$ python -q
>>> import numpy as np
>>> import numpy.linalg as la
>>> np.set_printoptions(precision=2, suppress=True, linewidth=140, legacy="1.25")
>>> rd = lambda a: np.round(a, 2) + 0
>>> C = np.array([[5, 0, 7, 7, 7, 1, 2, 0, 4, 6, 0, 6],
...     [0, 7, 1, 1, 5, 6, 4, 7, 9, 5, 1, 3],
...     [9, 7, 0, 2, 1, 8, 8, 6, 8, 1, 4, 7],
...     [9, 9, 9, 4, 1, 9, 6, 0, 0, 5, 3, 0],
...     [6, 2, 8, 0, 2, 6, 5, 7, 6, 2, 5, 7],
...     [7, 9, 8, 7, 2, 6, 3, 0, 2, 5, 2, 6],
...     [2, 8, 7, 0, 0, 9, 4, 2, 0, 3, 4, 1],
...     [7, 0, 5, 9, 3, 7, 7, 3, 5, 8, 7, 8],
...     [2, 7, 3, 4, 6, 6, 7, 3, 6, 6, 2, 1],
...     [6, 2, 2, 2, 3, 6, 3, 6, 8, 0, 4, 1],
...     [6, 5, 1, 9, 4, 5, 8, 2, 8, 4, 0, 5],
...     [4, 6, 0, 6, 6, 6, 1, 5, 8, 9, 2, 2]])
>>> rng = np.random.default_rng(821942)
>>> W0 = (rng.random((18, 12)) < 0.25) @ C
>>> W0
array([[ 0,  0,  0,  0,  0,  0,  0,  0,  0,  0,  0,  0],
       [10,  8,  2,  8,  9, 12,  4, 11, 16,  9,  6,  3],
       [16, 13,  9, 15, 12, 17, 14, 14, 22, 15,  7, 14],
       [27, 27, 33, 19, 17, 28, 20, 14, 21, 23, 11, 22],
       [ 0,  7,  1,  1,  5,  6,  4,  7,  9,  5,  1,  3],
       [23, 30, 19, 21, 21, 27, 24, 16, 29, 23,  9, 23],
       [ 7,  9,  8,  7,  2,  6,  3,  0,  2,  5,  2,  6],
       [26, 15,  7, 19, 13, 27, 19, 20, 29, 18, 17, 18],
       [30, 23, 18, 15,  8, 28, 27, 15, 22, 12, 12, 19],
       [ 8, 12,  4, 13, 10, 11, 15,  5, 14, 10,  2,  6],
       [ 6,  2,  2,  2,  3,  6,  3,  6,  8,  0,  4,  1],
       [14, 11, 13,  6, 11, 18, 15, 16, 20,  8, 11,  9],
       [18, 25, 20, 15,  9, 21, 16,  3,  8, 16,  7,  7],
       [18, 22, 17, 13, 14, 24, 21, 11, 18, 16, 10, 15],
       [ 5,  0,  7,  7,  7,  1,  2,  0,  4,  6,  0,  6],
       [28, 16, 23, 22, 10, 27, 26, 12, 19, 19, 15, 20],
       [ 8, 21, 10, 10, 12, 21, 12, 10, 14, 18,  8,  4],
       [15, 11, 11,  6,  4, 15,  9,  6,  8,  5,  7,  1]])
>>> x0 = np.array([7, 1, 1, 8, 8, 4, 2, 5, 4, 6, 5, 8])
>>> a = np.maximum(W0 @ x0, 0)
>>> np.tanh(W0 @ x0)
array([0., 1., 1., 1., 1., 1., 1., 1., 1., 1., 1., 1., 1., 1., 1., 1., 1., 1.])
>>> W0.T @ a
array([232809, 219877, 182384, 175933, 142317, 259362, 211613, 144791, 228044, 183857, 115497, 167688])
>>> np.flatnonzero(a > 1e-9)
array([ 1,  2,  3,  4,  5,  6,  7,  8,  9, 10, 11, 12, 13, 14, 15, 16, 17])
>>> np.maximum(W0 @ (3 * x0), 0)
array([   0, 1497, 2523, 3636,  654, 3795,  792, 3477, 3144, 1587,  618, 2085, 2139, 2736,  786, 3408, 1971, 1260])
>>> print(a)
[   0  499  841 1212  218 1265  264 1159 1048  529  206  695  713  912  262 1136  657  420]
>>> A2 = np.array([[1, -1, -1],
...     [0, 0, 1],
...     [-1, -1, -1],
...     [0, -2, 1],
...     [0, -2, 0],
...     [0, -1, 2],
...     [2, 1, -2],
...     [2, 1, -2],
...     [-1, -2, 2],
...     [0, 2, 2],
...     [2, 1, -2],
...     [0, -1, -2]])
>>> A2.T @ W0.T
array([[   0,   34,   55,   63,   14,   73,    7,  102,   98,   34,   22,   65,   42,   67,   -2,   92,   44,   40],
       [   0,  -54,  -89, -133,  -18, -139,  -34, -108, -107,  -61,  -28,  -70,  -72,  -90,  -41, -109,  -49,  -46],
       [   0,   30,   13,   -4,   17,   23,    5,    1,  -32,   27,   -4,  -20,   26,    2,    1,  -29,   51,    1]])
>>> print(np.einsum("ik,kj->ji", W0, A2))
[[   0   34   55   63   14   73    7  102   98   34   22   65   42   67   -2   92   44   40]
 [   0  -54  -89 -133  -18 -139  -34 -108 -107  -61  -28  -70  -72  -90  -41 -109  -49  -46]
 [   0   30   13   -4   17   23    5    1  -32   27   -4  -20   26    2    1  -29   51    1]]
>>> np.vstack([W0, A2.T]).shape
(21, 12)
>>> np.einsum("ij,ij->i", W0, W0)
array([   0,  976, 2510, 6152,  293, 6213,  361, 4748, 4913, 1200,  219, 2114, 2779, 3505,  265, 5049, 2134, 1000])
>>> print(W0 @ A2)
[[   0    0    0]
 [  34  -54   30]
 [  55  -89   13]
 [  63 -133   -4]
 [  14  -18   17]
 [  73 -139   23]
 [   7  -34    5]
 [ 102 -108    1]
 [  98 -107  -32]
 [  34  -61   27]
 [  22  -28   -4]
 [  65  -70  -20]
 [  42  -72   26]
 [  67  -90    2]
 [  -2  -41    1]
 [  92 -109  -29]
 [  44  -49   51]
 [  40  -46    1]]
>>> A2 = W0 + rng.integers(-2, 3, (18, 11)) @ rng.integers(-2, 3, (11, 12))
>>> print(A2)
[[  5  -2  -2   0  -1  10   0   6  -3  -5  -6  -6]
 [  8  23   9  -8   2  28  -2  30   0  18  15  -4]
 [ 19  19  21   9  13  20  22  21  15  15  11  11]
 [ 32  20  38  24  26  24  39  20  20  24  -2  22]
 [-12   0   0  -8   4   2   2   8   5  -2   6  -7]
 [ 32  23  25  18  32  29  33  17  27  12  -1  14]
 [  2   4   7  11   1  -7   3   1   8   8   6   7]
 [ 29  10   9  16  16  20  21  22  32  16  14  14]
 [ 30  15  17  14  16  25  33  19  24   4   7  14]
 [  1  14   8   9  13  11  21  16   6  24   6   8]
 [  7   0   3   4   1   4   6  15  12  -3   9   0]
 [ 16  30  13   5   0  32   6  24  11  33  16  20]
 [ 13  21  23  23  -1  10  15  -9   2  29   2   6]
 [ 20  26  32   9  20  18  31  10   7  23   3  10]
 [ 16  11   6   5   3  11 -10   4   2  14  -3   7]
 [ 29   8  25  21   8  28  28  18  13  24  12  13]
 [ 10  26   5  13  12  17   7   5  16  18  -7   3]
 [  8   1   4  10   1  14   7   7   9   6  10   0]]
>>> np.abs(A2 - W0).sum(axis=1)
array([ 46, 129,  60,  75,  63,  80,  44,  39,  51,  65,  35, 114,  79,  78,  69,  44,  47,  41])
